$ python -q
>>> import numpy as np
>>> from numpy import linalg as LA
>>> np.set_printoptions(precision=2, suppress=True, linewidth=140, legacy="1.25")
>>> feats = np.load("w.npy")
>>> feats
array([[-1.61,  1.61,  4.77, -4.74,  3.17],
       [-0.47,  0.47,  1.41, -1.38,  0.92],
       [ 1.5 , -1.45, -4.5 ,  4.51, -2.97],
       [-0.21,  0.23,  0.75, -0.74,  0.5 ],
       [-0.29,  0.3 ,  0.88, -0.89,  0.57],
       [-0.42,  0.42,  1.22, -1.26,  0.88],
       [ 1.79, -1.78, -5.44,  5.42, -3.62],
       [-0.56,  0.54,  1.58, -1.58,  1.05],
       [-0.41,  0.44,  1.32, -1.34,  0.86],
       [-0.34,  0.33,  1.03, -1.06,  0.66],
       [-0.4 ,  0.42,  1.2 , -1.22,  0.81],
       [-0.79,  0.81,  2.49, -2.51,  1.64],
       [-0.14,  0.13,  0.44, -0.38,  0.3 ],
       [-0.24,  0.23,  0.68, -0.67,  0.43],
       [ 1.91, -1.91, -5.7 ,  5.68, -3.8 ],
       [ 1.48, -1.46, -4.34,  4.36, -2.88],
       [ 1.08, -1.07, -3.24,  3.27, -2.16],
       [ 0.47, -0.45, -1.33,  1.39, -0.95],
       [ 0.2 , -0.19, -0.5 ,  0.52, -0.31],
       [-0.38,  0.4 ,  1.2 , -1.23,  0.76],
       [ 0.59, -0.6 , -1.8 ,  1.87, -1.23],
       [ 2.12, -2.1 , -6.34,  6.32, -4.21],
       [-0.07,  0.12,  0.29, -0.28,  0.19],
       [-0.63,  0.63,  1.87, -1.85,  1.22]])
>>> z = feats[:, 0] > np.median(feats[:, 0])
>>> r0 = feats[z].mean(axis=0) - feats[~z].mean(axis=0)
>>> z.astype(int)
array([0, 0, 1, 1, 0, 0, 1, 0, 0, 0, 0, 0, 1, 0, 1, 1, 1, 1, 1, 0, 1, 1, 1, 0])
>>> r0
array([ 1.44, -1.43, -4.28,  4.31, -2.84])
>>> round((((feats - feats.mean(axis=0)) @ r0 > 0) == z).mean(), 2)
0.88
>>> np.argsort(-np.abs(r0).round(6), kind="stable")
array([3, 2, 4, 0, 1])
>>> def softmax(z):
...     e = np.exp(z - z.max(axis=-1, keepdims=True))
...     return e / e.sum(axis=-1, keepdims=True)
... 
>>> np.round(softmax(10 * feats[2]), 2) + 0
array([0., 0., 0., 1., 0.])
>>> softmax(feats).sum(axis=1)
array([1., 1., 1., 1., 1., 1., 1., 1., 1., 1., 1., 1., 1., 1., 1., 1., 1., 1., 1., 1., 1., 1., 1., 1.])
>>> np.round(softmax(feats[2]), 2) + 0
array([0.05, 0.  , 0.  , 0.95, 0.  ])
>>> np.round(softmax(feats[2] + 4), 2) + 0
array([0.05, 0.  , 0.  , 0.95, 0.  ])
>>> S = feats @ feats.T / np.sqrt(5)
>>> softmax(S)[2] @ feats
array([ 2.11, -2.09, -6.31,  6.29, -4.19])
>>> softmax(S).round(6).argmax(axis=1)
array([ 0,  0, 21,  0,  0,  0, 21,  0,  0,  0,  0,  0,  0,  0, 21, 21, 21, 21, 21,  0, 21, 21,  0,  0])
>>> Xs = (feats - feats.mean(axis=0)) / feats.std(axis=0)
>>> Xs.std(axis=0)
array([1., 1., 1., 1., 1.])
>>> b = LA.lstsq(np.delete(Xs, 4, axis=1), Xs[:, 4])[0]
>>> np.abs(b).argmax()
2
>>> round(float(1 - np.var(Xs[:, 4] - np.delete(Xs, 4, axis=1) @ b)), 2)
1.0
>>> b
array([-0.04,  0.12,  0.48, -0.37])
>>> np.abs(LA.svd(feats)[2][-1])
array([0.56, 0.82, 0.07, 0.04, 0.03])
>>> LA.cond(feats) > 100
True
>>> np.argsort(-LA.norm(feats, axis=0).round(6), kind="stable")[:3]
array([3, 2, 4])
>>> LA.matrix_rank(feats, rtol=0.1)
1
>>> rng = np.random.default_rng(2792)
>>> other = feats + rng.integers(-2, 3, (24, 1)) @ rng.integers(-2, 3, (1, 5))
>>> other
array([[-3.61, -0.39,  4.77, -0.74,  3.17],
       [-1.47, -0.53,  1.41,  0.62,  0.92],
       [-0.5 , -3.45, -4.5 ,  8.51, -2.97],
       [-0.21,  0.23,  0.75, -0.74,  0.5 ],
       [ 1.71,  2.3 ,  0.88, -4.89,  0.57],
       [-2.42, -1.58,  1.22,  2.74,  0.88],
       [ 2.79, -0.78, -5.44,  3.42, -3.62],
       [-2.56, -1.46,  1.58,  2.42,  1.05],
       [-1.41, -0.56,  1.32,  0.66,  0.86],
       [ 1.66,  2.33,  1.03, -5.06,  0.66],
       [-0.4 ,  0.42,  1.2 , -1.22,  0.81],
       [ 0.21,  1.81,  2.49, -4.51,  1.64],
       [-0.14,  0.13,  0.44, -0.38,  0.3 ],
       [-1.24, -0.77,  0.68,  1.33,  0.43],
       [ 0.91, -2.91, -5.7 ,  7.68, -3.8 ],
       [ 1.48, -1.46, -4.34,  4.36, -2.88],
       [ 1.08, -1.07, -3.24,  3.27, -2.16],
       [ 0.47, -0.45, -1.33,  1.39, -0.95],
       [ 0.2 , -0.19, -0.5 ,  0.52, -0.31],
       [-0.38,  0.4 ,  1.2 , -1.23,  0.76],
       [ 0.59, -0.6 , -1.8 ,  1.87, -1.23],
       [ 0.12, -4.1 , -6.34, 10.32, -4.21],
       [-1.07, -0.88,  0.29,  1.72,  0.19],
       [-1.63, -0.37,  1.87,  0.15,  1.22]])
>>> np.round(LA.svd(other - feats, compute_uv=False), 2) + 0
array([14.7,  0. ,  0. ,  0. ,  0. ])
>>> X = np.load("run8.npy")
>>> X
array([[0.5 , 0.  , 0.  , 0.5 , 0.  ],
       [0.  , 1.  , 0.  , 0.  , 0.  ],
       [0.  , 0.  , 1.  , 0.  , 0.  ],
       [0.33, 0.  , 0.33, 0.33, 0.  ],
       [0.  , 0.  , 0.  , 0.  , 1.  ]])
>>> np.sort(LA.eigvals(X).real)
array([0.  , 0.83, 1.  , 1.  , 1.  ])
>>> (LA.matrix_power((X != 0) + (X.T != 0) + np.eye(5), 5) > 0).astype(int)
array([[1, 0, 1, 1, 0],
       [0, 1, 0, 0, 0],
       [1, 0, 1, 1, 0],
       [1, 0, 1, 1, 0],
       [0, 0, 0, 0, 1]])
>>> X @ X
array([[0.42, 0.  , 0.17, 0.42, 0.  ],
       [0.  , 1.  , 0.  , 0.  , 0.  ],
       [0.  , 0.  , 1.  , 0.  , 0.  ],
       [0.28, 0.  , 0.44, 0.28, 0.  ],
       [0.  , 0.  , 0.  , 0.  , 1.  ]])
>>> round(float(LA.det(X)), 2)
0.0
>>> X @ np.ones(5)
array([1., 1., 1., 1., 1.])
>>> X.sum(axis=1)
array([1., 1., 1., 1., 1.])
>>> pr = np.eye(5)[1]
>>> for _ in range(5):
...     pr = pr @ X
...     print(pr.round(2))
... 
[0. 1. 0. 0. 0.]
[0. 1. 0. 0. 0.]
[0. 1. 0. 0. 0.]
[0. 1. 0. 0. 0.]
[0. 1. 0. 0. 0.]
>>> J = np.load("arr.npy")
>>> J
array([[ 4.,  0., -3.,  3.],
       [-1.,  6., -7.,  6.],
       [-1.,  2., -6.,  9.],
       [-1.,  2., -7., 10.]])
>>> vec = np.array([1, 3, 1, 2])
>>> h1 = np.maximum(J @ vec, 0)
>>> J.T @ h1
array([ -29.,  202., -403.,  486.])
>>> np.maximum(J @ (3 * vec), 0)
array([21., 66., 51., 54.])
>>> h1
array([ 7., 22., 17., 18.])
>>> np.tanh(J @ vec)
array([1., 1., 1., 1.])
>>> W0 = np.loadtxt("x.csv", delimiter=",")
>>> W0
array([[-3., -1.,  0.,  0.,  0.,  0.,  0.,  0.,  0.,  0.,  0.],
       [-1., -1., -1.,  0.,  0.,  0.,  0.,  0.,  0.,  0.,  0.],
       [ 0., -1., -2., -1.,  0.,  0.,  0.,  0.,  0.,  0.,  0.],
       [ 0.,  0., -1., -3., -1.,  0.,  0.,  0.,  0.,  0.,  0.],
       [ 0.,  0.,  0., -1.,  1., -1.,  0.,  0.,  0.,  0.,  0.],
       [ 0.,  0.,  0.,  0., -1., -1., -1.,  0.,  0.,  0.,  0.],
       [ 0.,  0.,  0.,  0.,  0., -1.,  2., -1.,  0.,  0.,  0.],
       [ 0.,  0.,  0.,  0.,  0.,  0., -1., -2., -1.,  0.,  0.],
       [ 0.,  0.,  0.,  0.,  0.,  0.,  0., -1.,  2., -1.,  0.],
       [ 0.,  0.,  0.,  0.,  0.,  0.,  0.,  0., -1., -2., -1.],
       [ 0.,  0.,  0.,  0.,  0.,  0.,  0.,  0.,  0., -1.,  1.]])
>>> # symmetric, so the eigenvalues are real
>>> np.round(softmax(10 * W0[6]), 2) + 0
array([0., 0., 0., 0., 0., 0., 1., 0., 0., 0., 0.])
>>> softmax(W0).sum(axis=1)
array([1., 1., 1., 1., 1., 1., 1., 1., 1., 1., 1.])
>>> S = W0 @ W0.T / np.sqrt(11)
>>> softmax(S).round(6).argmax(axis=1)
array([ 0,  0,  2,  3,  4,  5,  6,  7,  8,  9, 10])
>>> softmax(S + np.triu(np.full(S.shape, -np.inf), 1))
array([[1.  , 0.  , 0.  , 0.  , 0.  , 0.  , 0.  , 0.  , 0.  , 0.  , 0.  ],
       [0.57, 0.43, 0.  , 0.  , 0.  , 0.  , 0.  , 0.  , 0.  , 0.  , 0.  ],
       [0.14, 0.25, 0.61, 0.  , 0.  , 0.  , 0.  , 0.  , 0.  , 0.  , 0.  ],
       [0.03, 0.04, 0.13, 0.8 , 0.  , 0.  , 0.  , 0.  , 0.  , 0.  , 0.  ],
       [0.13, 0.13, 0.18, 0.24, 0.32, 0.  , 0.  , 0.  , 0.  , 0.  , 0.  ],
       [0.13, 0.13, 0.13, 0.17, 0.13, 0.32, 0.  , 0.  , 0.  , 0.  , 0.  ],
       [0.08, 0.08, 0.08, 0.08, 0.11, 0.06, 0.5 , 0.  , 0.  , 0.  , 0.  ],
       [0.07, 0.07, 0.07, 0.07, 0.07, 0.1 , 0.07, 0.45, 0.  , 0.  , 0.  ],
       [0.07, 0.07, 0.07, 0.07, 0.07, 0.07, 0.09, 0.07, 0.42, 0.  , 0.  ],
       [0.06, 0.06, 0.06, 0.06, 0.06, 0.06, 0.06, 0.09, 0.06, 0.39, 0.  ],
       [0.08, 0.08, 0.08, 0.08, 0.08, 0.08, 0.08, 0.08, 0.11, 0.11, 0.15]])
>>> other = np.array([[8, -5, -8],
...     [-9, 0, 5],
...     [-1, 8, -5],
...     [5, 3, -1],
...     [-5, -8, -3],
...     [8, 4, 0],
...     [3, 0, 9],
...     [-1, 1, -1],
...     [1, -1, -2],
...     [9, 0, -3],
...     [3, 3, 7]])
>>> LA.matrix_rank(np.vstack([W0, other.T]))
11
>>> np.vstack([W0, other.T]).shape
(14, 11)
>>> np.einsum("ij,ij->i", W0, W0)
array([10.,  3.,  6., 11.,  3.,  3.,  6.,  6.,  6.,  6.,  2.])
>>> np.einsum("ij->j", W0)
array([-4., -3., -4., -5., -1., -3.,  0., -4.,  0., -4.,  0.])
>>> W0 @ other
array([[-15.,  15.,  19.],
       [  2.,  -3.,   8.],
       [  6., -19.,   6.],
       [ -9.,  -9.,  11.],
       [-18., -15.,  -2.],
       [ -6.,   4.,  -6.],
       [ -1.,  -5.,  19.],
       [ -2.,  -1.,  -5.],
       [ -6.,  -3.,   0.],
       [-22.,  -2.,   1.],
       [ -6.,   3.,  10.]])
>>> LA.matrix_rank(W0 @ other)
3
>>> np.einsum("ik,kj->ji", W0, other)
array([[-15.,   2.,   6.,  -9., -18.,  -6.,  -1.,  -2.,  -6., -22.,  -6.],
       [ 15.,  -3., -19.,  -9., -15.,   4.,  -5.,  -1.,  -3.,  -2.,   3.],
       [ 19.,   8.,   6.,  11.,  -2.,  -6.,  19.,  -5.,   0.,   1.,  10.]])
>>> np.einsum("ik,kj->ij", W0, other)
array([[-15.,  15.,  19.],
       [  2.,  -3.,   8.],
       [  6., -19.,   6.],
       [ -9.,  -9.,  11.],
       [-18., -15.,  -2.],
       [ -6.,   4.,  -6.],
       [ -1.,  -5.,  19.],
       [ -2.,  -1.,  -5.],
       [ -6.,  -3.,   0.],
       [-22.,  -2.,   1.],
       [ -6.,   3.,  10.]])
>>> other = W0[0, 0] * W0[1:] - np.outer(W0[1:, 0], W0[0])
>>> other
array([[ 0.,  2.,  3.,  0.,  0.,  0.,  0.,  0.,  0.,  0.,  0.],
       [ 0.,  3.,  6.,  3., -0., -0., -0., -0., -0., -0., -0.],
       [ 0.,  0.,  3.,  9.,  3., -0., -0., -0., -0., -0., -0.],
       [ 0.,  0., -0.,  3., -3.,  3., -0., -0., -0., -0., -0.],
       [ 0.,  0., -0., -0.,  3.,  3.,  3., -0., -0., -0., -0.],
       [ 0.,  0., -0., -0., -0.,  3., -6.,  3., -0., -0., -0.],
       [ 0.,  0., -0., -0., -0., -0.,  3.,  6.,  3., -0., -0.],
       [ 0.,  0., -0., -0., -0., -0., -0.,  3., -6.,  3., -0.],
       [ 0.,  0., -0., -0., -0., -0., -0., -0.,  3.,  6.,  3.],
       [ 0.,  0., -0., -0., -0., -0., -0., -0., -0.,  3., -3.]])
>>> LA.matrix_rank(other), LA.matrix_rank(W0)
(10, 11)
>>> np.flatnonzero(~other.round(6).any(axis=1))
array([], dtype=int64)
>>> W0[:, 0] / W0[0, 0]
array([ 1.  ,  0.33, -0.  , -0.  , -0.  , -0.  , -0.  , -0.  , -0.  , -0.  , -0.  ])
>>> Uu, sigma, Vh = LA.svd(W0)
>>> np.argmax(sigma[:-1] / (sigma[1:] + 1e-6)) + 1
10
>>> other = Uu[:, :10] @ np.diag(sigma[:10]) @ Vh[:10]
>>> LA.matrix_rank(W0, rtol=0.05)
10
>>> LA.matrix_rank(other)
10
>>> round(float(np.abs(W0 - other).max()), 2)
0.04
>>> W1 = np.array([[-1, -2],
...     [0, 2],
...     [-3, -1],
...     [-1, -3],
...     [-3, 0],
...     [2, -2],
...     [2, -2],
...     [0, -2],
...     [2, 2],
...     [2, 1],
...     [2, 0]])
>>> b = np.array([-5, -3])
>>> act = np.maximum(W0 @ W1 + b, 0)
>>> LA.matrix_rank(act)
2
>>> (act > 0).astype(int)
array([[0, 1],
       [0, 0],
       [1, 0],
       [1, 1],
       [0, 1],
       [0, 1],
       [0, 0],
       [0, 1],
       [0, 1],
       [0, 0],
       [0, 0]])
>>> cent = np.array([[1, 2, -1], [-2, -2, -2]])
>>> act @ cent
array([[ -2.,  -2.,  -2.],
       [  0.,   0.,   0.],
       [  2.,   4.,  -2.],
       [-10.,  -6., -18.],
       [ -4.,  -4.,  -4.],
       [ -2.,  -2.,  -2.],
       [  0.,   0.,   0.],
       [ -2.,  -2.,  -2.],
       [ -4.,  -4.,  -4.],
       [  0.,   0.,   0.],
       [  0.,   0.,   0.]])
>>> (act @ cent).round(6).argmax(axis=1)
array([0, 0, 1, 1, 0, 0, 0, 0, 0, 0, 0])
